>>> import numpy as np
>>> from numpy import linalg as LA
>>> np.set_printoptions(precision=2, suppress=True, linewidth=200)
>>> rng = np.random.default_rng(48791)
>>> lab = rng.integers(0, 2, 7)
>>> J = np.array([[3, 6, 3, 4, 0, 7, 0],
...     [6, 0, 5, 2, 4, 7, 5],
...     [1, 5, 4, 1, 0, 7, 3],
...     [9, 1, 7, 2, 5, 5, 9],
...     [3, 8, 8, 1, 9, 5, 7],
...     [9, 1, 8, 0, 3, 3, 4],
...     [1, 7, 2, 5, 1, 0, 3]]) * (lab[:, None] == lab)
>>> J
array([[3, 6, 3, 4, 0, 0, 0],
       [6, 0, 5, 2, 4, 0, 5],
       [1, 5, 4, 1, 0, 0, 3],
       [9, 1, 7, 2, 5, 0, 9],
       [3, 8, 8, 1, 9, 0, 7],
       [0, 0, 0, 0, 0, 3, 0],
       [1, 7, 2, 5, 1, 0, 3]])
>>> out = LA.inv(J)
>>> np.round(LA.inv(out), 2) + 0
array([[3., 6., 3., 4., 0., 0., 0.],
       [6., 0., 5., 2., 4., 0., 5.],
       [1., 5., 4., 1., 0., 0., 3.],
       [9., 1., 7., 2., 5., 0., 9.],
       [3., 8., 8., 1., 9., 0., 7.],
       [0., 0., 0., 0., 0., 3., 0.],
       [1., 7., 2., 5., 1., 0., 3.]])
>>> (np.abs(out) > 1e-9).astype(int)
array([[1, 1, 1, 1, 1, 0, 1],
       [1, 1, 1, 1, 1, 0, 1],
       [1, 1, 1, 1, 1, 0, 1],
       [1, 1, 1, 1, 1, 0, 1],
       [1, 1, 1, 1, 1, 0, 1],
       [0, 0, 0, 0, 0, 1, 0],
       [1, 1, 1, 1, 1, 0, 1]])
>>> np.round(LA.cond(J), 2)
np.float64(34.18)
>>> round(LA.slogdet(J)[0], 2)
np.float64(1.0)
>>> np.round(J @ out, 2) + 0
array([[1., 0., 0., 0., 0., 0., 0.],
       [0., 1., 0., 0., 0., 0., 0.],
       [0., 0., 1., 0., 0., 0., 0.],
       [0., 0., 0., 1., 0., 0., 0.],
       [0., 0., 0., 0., 1., 0., 0.],
       [0., 0., 0., 0., 0., 1., 0.],
       [0., 0., 0., 0., 0., 0., 1.]])
>>> x = np.array([2, 2, 2, 0, 2, 1, 2])
>>> a = np.maximum(J @ x, 0)
>>> J * (a > 1e-9)[:, None]
array([[3, 6, 3, 4, 0, 0, 0],
       [6, 0, 5, 2, 4, 0, 5],
       [1, 5, 4, 1, 0, 0, 3],
       [9, 1, 7, 2, 5, 0, 9],
       [3, 8, 8, 1, 9, 0, 7],
       [0, 0, 0, 0, 0, 3, 0],
       [1, 7, 2, 5, 1, 0, 3]])
>>> J.T @ a
array([1134, 1092, 1426,  536, 1128,    9, 1410])
>>> np.maximum(J @ x, 0) - np.maximum(-J @ x, 0)
array([24, 40, 26, 62, 70,  3, 28])
>>> np.tanh(J @ x)
array([1., 1., 1., 1., 1., 1., 1.])
>>> np.maximum(J @ (3 * x), 0)
array([ 72, 120,  78, 186, 210,   9,  84])
>>> Q, vecs = LA.qr(J[:, :4])[0], LA.qr(J[:, 4:])[0]
>>> sigma = LA.svd(Q.T @ vecs, compute_uv=False)
>>> round(LA.norm(Q @ Q.T - vecs @ vecs.T, 2), 2)
np.float64(1.0)
>>> (sigma > 0.9).sum()
np.int64(1)
>>> round(LA.norm(J, 2), 2)
np.float64(25.53)
>>> round(float(LA.norm(J, "nuc")), 2)
52.09
>>> round(LA.norm(J) ** 2 / LA.norm(J, 2) ** 2, 2)
np.float64(1.28)
>>> round(LA.norm(J[2], 1), 2), np.round(LA.norm(J[2], np.inf), 2)
(np.float64(14.0), np.float64(5.0))
>>> LA.norm(J, axis=0)
array([11.7 , 13.23, 12.92,  7.14, 11.09,  3.  , 13.15])
>>> np.round(LA.norm(J[2] - J[6]), 2)
np.float64(5.0)
>>> round(float(LA.norm(J, 1)), 2), round(float(LA.norm(J, np.inf)), 2)
(29.0, 36.0)
>>> out = np.array([[2, 0], [3, 1], [3, 0], [3, 0], [0, 2], [0, 2], [2, 2]])
>>> np.einsum("ij->j", J)
array([23, 27, 29, 15, 19,  3, 27])
>>> np.vstack([J, out.T]).shape
(9, 7)
>>> J @ out
array([[45,  6],
       [43, 18],
       [38, 11],
       [66, 29],
       [71, 40],
       [ 0,  6],
       [50, 15]])
>>> LA.matrix_rank(J @ out)
np.int64(2)
>>> out.T @ J.T
array([[45, 43, 38, 66, 71,  0, 50],
       [ 6, 18, 11, 29, 40,  6, 15]])
>>> out = np.array([[8, 3], [3, -4], [5, 9], [3, -7]])
>>> W2 = np.array([[2, 0, 2, 2, 1, 3, 1], [2, 1, 0, 1, 1, 1, 2]])
>>> W0 = out @ W2
>>> W0
array([[ 22,   3,  16,  19,  11,  27,  14],
       [ -2,  -4,   6,   2,  -1,   5,  -5],
       [ 28,   9,  10,  19,  14,  24,  23],
       [ -8,  -7,   6,  -1,  -4,   2, -11]])
>>> np.sort(LA.eigvals(J).real)
array([-9.  , -1.54,  1.99,  1.99,  3.  ,  5.72, 21.83])
>>> np.flatnonzero(LA.matrix_power((J != 0) + (J.T != 0) + np.eye(7), 7)[4])
array([0, 1, 2, 3, 4, 6])
>>> J @ J
array([[ 84,  37,  79,  35,  44,   0,  75],
       [ 58, 130,  94,  62,  51,   0,  76],
       [ 49,  48,  57,  35,  28,   0,  55],
       [ 82, 194, 132,  99,  68,   0, 106],
       [108, 180, 174,  82, 125,   0, 157],
       [  0,   0,   0,   0,   0,   9,   0],
       [ 98,  50,  95,  46,  65,   0, 102]])
>>> M = np.load("a.npy")
>>> M
array([[-0.24,  0.59,  1.54, -1.1 ],
       [-0.3 ,  1.01,  0.98, -0.7 ],
       [-0.46,  0.87,  1.67, -1.42],
       [ 0.1 ,  0.99,  0.68, -0.65],
       [ 0.13,  1.16,  0.63, -0.98],
       [-0.39,  1.32,  1.25, -0.73],
       [ 0.31,  1.03,  0.62, -0.96],
       [-0.04,  1.02,  0.38, -1.39],
       [ 0.11,  1.45,  0.66, -1.12],
       [ 0.13,  0.76,  0.91, -0.72],
       [-0.02,  1.05,  0.89, -1.  ],
       [-1.76,  2.12, -0.58, -0.94],
       [-2.57,  2.3 , -1.04, -0.91],
       [-2.15,  1.93, -1.72, -1.03],
       [-1.75,  2.29, -1.14, -1.21],
       [-1.62,  1.99, -1.02, -0.57],
       [-1.99,  1.82, -1.  , -0.78],
       [-2.14,  1.75, -1.14, -0.79],
       [-2.09,  2.42, -0.88, -1.17],
       [-1.58,  2.16, -0.79, -0.38],
       [-1.8 ,  2.35, -0.7 , -0.27],
       [-1.57,  2.05, -1.11, -0.67]])
>>> lab = M[:, 3] > np.median(M[:, 3])
>>> f = M[lab].mean(axis=0) - M[~lab].mean(axis=0)
>>> f
array([-0.52,  0.23, -0.46,  0.47])
>>> arr = np.loadtxt("sample12.csv", delimiter=",")
>>> arr
array([[-0.99,  1.11,  0.02,  0.05],
       [-0.95,  1.06,  0.14,  0.1 ],
       [-0.98,  1.07,  0.34, -0.24],
       [-1.99,  2.48,  0.42,  0.03],
       [ 0.09, -0.01,  0.  ,  0.16],
       [-1.08,  1.38,  0.27, -0.09],
       [ 0.06,  0.11, -0.02, -0.04],
       [-0.06,  0.01, -0.15,  0.05],
       [-0.74,  1.3 ,  0.2 , -0.04],
       [ 0.11,  0.17, -0.29, -0.09],
       [-0.03,  0.14, -0.1 , -0.07],
       [-0.05,  0.01,  0.08,  0.03],
       [-0.06,  0.02, -0.01, -0.14],
       [ 0.01,  0.03,  0.17, -0.08],
       [-1.93,  2.31,  0.58,  0.19],
       [-1.11,  1.06,  0.21, -0.1 ],
       [ 0.14, -0.01,  0.26, -0.04],
       [-2.01,  2.34,  0.52, -0.15],
       [ 0.01, -0.08,  0.  , -0.06],
       [-0.93,  1.31,  0.25, -0.02],
       [-1.15,  1.42,  0.21,  0.06],
       [ 0.03, -0.02, -0.1 ,  0.02],
       [-0.95,  1.15,  0.1 ,  0.  ],
       [-1.91,  2.49,  0.6 ,  0.06],
       [-1.94,  2.5 ,  0.39,  0.09],
       [-0.85,  1.16,  0.07, -0.03],
       [-1.92,  2.29,  0.37, -0.06],
       [-2.06,  2.46,  0.32, -0.02],
       [-1.11,  1.46,  0.04, -0.05],
       [-1.76,  2.31,  0.34, -0.01],
       [-0.88,  1.1 ,  0.07, -0.1 ],
       [-1.01,  1.35,  0.16,  0.02],
       [-2.12,  2.36,  0.53,  0.08],
       [-0.9 ,  1.05,  0.14,  0.05],
       [-2.  ,  2.26,  0.55,  0.05]])
>>> Xc = (arr - arr.mean(axis=0)) / arr.std(axis=0)
>>> Xc.std(axis=0)
array([1., 1., 1., 1.])
>>> np.argwhere(np.abs(Xc) > 2)
array([[ 2,  3],
       [ 9,  2],
       [14,  3]])
>>> b = LA.lstsq(np.delete(Xc, 0, axis=1), Xc[:, 0])[0]
>>> round(1 - np.var(Xc[:, 0] - np.delete(Xc, 0, axis=1) @ b), 2)
np.float64(0.98)
>>> U, sigma, Vt = LA.svd(arr)
>>> np.argmax(sigma[:-1] / (sigma[1:] + 1e-6)) + 1
np.int64(1)
>>> out = U[:, :1] @ np.diag(sigma[:1]) @ Vt[:1]
>>> round(LA.norm(arr - out) / LA.norm(arr), 2)
np.float64(0.09)
>>> LA.matrix_rank(out)
np.int64(1)
>>> round(float(LA.norm(arr - out, 2)), 2), np.round(sigma[1], 2)
(0.73, np.float64(0.73))
>>> LA.matrix_rank(arr, rtol=0.05)
np.int64(2)
>>> data = np.array([[-2, -1, 0, 1, 2], [3, 4, 5, 6, 7], [8, 9, 10, 11, 12]])
>>> LA.cond(W0) > 100
np.True_
>>> LA.matrix_rank(W0, rtol=0.1)
np.int64(2)
>>> np.round(LA.norm(W0, 2) / LA.norm(W0), 2)
np.float64(0.96)
>>> [round(float(x), 2) for x in LA.svd(W0, compute_uv=False)[:3]]
[69.0, 20.59, 0.0]
>>> np.round(LA.norm(data[1], 1), 2), round(float(LA.norm(data[1], np.inf)), 2)
(np.float64(25.0), 7.0)
>>> round(float(LA.norm(data, 2)), 2)
25.36
>>> np.round(LA.norm(data[1] - data[2]), 2)
np.float64(11.18)
>>> np.round(LA.norm(data, 1), 2), round(LA.norm(data, np.inf), 2)
(np.float64(21.0), np.float64(50.0))
>>> LA.norm(data, axis=1)
array([ 3.16, 11.62, 22.58])
>>> LA.norm(data, axis=0)
array([ 8.77,  9.9 , 11.18, 12.57, 14.04])
>>> np.argsort(-LA.norm(data, axis=0).round(6), kind="stable")[:3]
array([4, 3, 2])
>>> cov = data.T @ data
>>> LA.matrix_rank(cov)
np.int64(2)
>>> np.round(LA.eigvalsh(cov)[::-1], 2) + 0
array([643.34,  11.66,   0.  ,   0.  ,   0.  ])
>>> np.trace(cov), (data ** 2).sum()
(np.int64(655), np.int64(655))
>>> (data @ data.T).shape
(3, 3)
>>> np.diag(cov)
array([ 77,  98, 125, 158, 197])
>>> U, sigma, Vt = LA.svd(data)
>>> vecs = Vt[:(sigma > 1e-8).sum()]
>>> x = data[0] + 5 * data[1] + rng.integers(2) * np.eye(5)[0]
>>> x
array([13., 19., 25., 31., 37.])
>>> np.round(vecs.T @ vecs, 2) + 0
array([[ 0.6,  0.4,  0.2,  0. , -0.2],
       [ 0.4,  0.3,  0.2,  0.1,  0. ],
       [ 0.2,  0.2,  0.2,  0.2,  0.2],
       [ 0. ,  0.1,  0.2,  0.3,  0.4],
       [-0.2,  0. ,  0.2,  0.4,  0.6]])
>>> LA.matrix_rank(np.vstack([data, x]))
np.int64(2)
>>> np.diag(vecs.T @ vecs)
array([0.6, 0.3, 0.2, 0.3, 0.6])
>>> round(float(LA.norm(x - vecs.T @ vecs @ x)), 2)
0.0
>>> K = np.loadtxt("x.csv", delimiter=",")
>>> K
array([[ 2.27,  5.77,  3.32, -0.9 , -2.  ],
       [-6.2 ,  1.85,  4.92, -0.99,  4.84],
       [ 3.06,  0.79, -0.77, -4.3 ,  5.31],
       [ 0.13, -2.48,  1.64, -6.44, -3.85],
       [ 1.75, -4.89,  6.16,  3.07,  1.05]])
>>> out = K / LA.norm(K, axis=1, keepdims=True)
>>> cov = out @ out.T
>>> cov[3]
array([ 0.08, -0.12,  0.07,  1.  , -0.02])
>>> cov
array([[ 1.  ,  0.06,  0.04,  0.08, -0.14],
       [ 0.06,  1.  ,  0.12, -0.12,  0.15],
       [ 0.04,  0.12,  1.  ,  0.07, -0.17],
       [ 0.08, -0.12,  0.07,  1.  , -0.02],
       [-0.14,  0.15, -0.17, -0.02,  1.  ]])
>>> LA.norm(out, axis=1)
array([1., 1., 1., 1., 1.])
>>> (cov - 2 * np.eye(5)).round(6).argmax(axis=1)
array([3, 4, 1, 0, 1])
>>> (np.abs(cov) > 0.9).astype(int)
array([[1, 0, 0, 0, 0],
       [0, 1, 0, 0, 0],
       [0, 0, 1, 0, 0],
       [0, 0, 0, 1, 0],
       [0, 0, 0, 0, 1]])
>>> np.argwhere(np.triu(np.abs(cov) > 0.95, 1))
array([], shape=(0, 2), dtype=int64)
>>> proj = np.triu(np.array([[0, 6, 1, 1, 5],
...     [1, 6, 4, 8, 0],
...     [5, 9, 4, 7, 0],
...     [4, 6, 6, 9, 7],
...     [6, 9, 7, 2, 2]]), 1) + np.eye(5)
>>> out = proj @ K @ LA.inv(proj)
>>> np.round(LA.det(out), 2)
np.float64(34829.32)
>>> round(float(np.trace(out)), 2), np.trace(K)
(-2.04, np.float64(-2.04))
>>> LA.matrix_rank(out)
np.int64(5)
